$ python -q
>>> import numpy as np
>>> import numpy.linalg as la
>>> np.set_printoptions(precision=1, suppress=True, linewidth=160)
>>> rnd = lambda a: np.round(a, 1) + 0
>>> X = np.load("sample12.npy")
>>> X
array([[ 1, -1,  1, -1],
       [ 1,  0,  0,  0]])
>>> out = np.array([[1, 2], [1, 0], [0, 0], [0, 0]])
>>> la.matrix_rank(X @ out)
np.int64(2)
>>> np.einsum("ik,kj->ji", X, out)
array([[0, 1],
       [2, 2]])
>>> x0 = np.array([2, -3, 2, -2])
>>> a = np.maximum(X @ x0, 0)
>>> print(np.maximum(X @ x0, 0) - np.maximum(-X @ x0, 0))
[9 2]
>>> np.flatnonzero(a > 1e-9)
array([0, 1])
>>> np.maximum(X @ (3 * x0), 0)
array([27,  6])
>>> X.T @ a
array([11, -9,  9, -9])
>>> out = X[0, 0] * X[1:] - np.outer(X[1:, 0], X[0])
>>> out
array([[ 0,  1, -1,  1]])
>>> X[:, 0] / X[0, 0]
array([1., 1.])
>>> np.flatnonzero(~out.round(6).any(axis=1))
array([], dtype=int64)
>>> out = np.array([[-5, -1, 5], [2, -1, -1]])
>>> C = np.kron(out, X)
>>> C
array([[-5,  5, -5,  5, -1,  1, -1,  1,  5, -5,  5, -5],
       [-5,  0,  0,  0, -1,  0,  0,  0,  5,  0,  0,  0],
       [ 2, -2,  2, -2, -1,  1, -1,  1, -1,  1, -1,  1],
       [ 2,  0,  0,  0, -1,  0,  0,  0, -1,  0,  0,  0]])
>>> la.matrix_rank(C)
np.int64(4)
>>> X.ravel(order="F")
array([ 1,  1, -1,  0,  1,  0, -1,  0])
>>> X.reshape(2, -1)
array([[ 1, -1,  1, -1],
       [ 1,  0,  0,  0]])
>>> X.reshape(-1, 2)
array([[ 1, -1],
       [ 1, -1],
       [ 1,  0],
       [ 0,  0]])
>>> t3 = X.reshape(2, 2, -1)
>>> t3.sum(axis=1)
array([[ 2, -2],
       [ 1,  0]])
>>> print(t3.transpose(1, 0, 2))
[[[ 1 -1]
  [ 1  0]]

 [[ 1 -1]
  [ 0  0]]]
>>> feats = np.load("m.npy")
>>> feats
array([[130, -81,  -7,  48,  63, -45],
       [-81,  85, -58, -33, -81,  10],
       [ -7, -58, 113,   3,  72,  35],
       [ 48, -33,   3,  18,  27, -15],
       [ 63, -81,  72,  27,  81,   0],
       [-45,  10,  35, -15,   0,  25]])
>>> left, s, vt = la.svd(feats)
>>> print(rnd(s))
[293.2 158.8   0.    0.    0.    0. ]
>>> out = left[:, :2] @ np.diag(s[:2]) @ vt[:2]
>>> la.matrix_rank(feats, rtol=0.05)
np.int64(2)
>>> rnd(np.abs(feats - out).max())
np.float64(0.0)
>>> rnd(out)
array([[130., -81.,  -7.,  48.,  63., -45.],
       [-81.,  85., -58., -33., -81.,  10.],
       [ -7., -58., 113.,   3.,  72.,  35.],
       [ 48., -33.,   3.,  18.,  27., -15.],
       [ 63., -81.,  72.,  27.,  81.,   0.],
       [-45.,  10.,  35., -15.,   0.,  25.]])
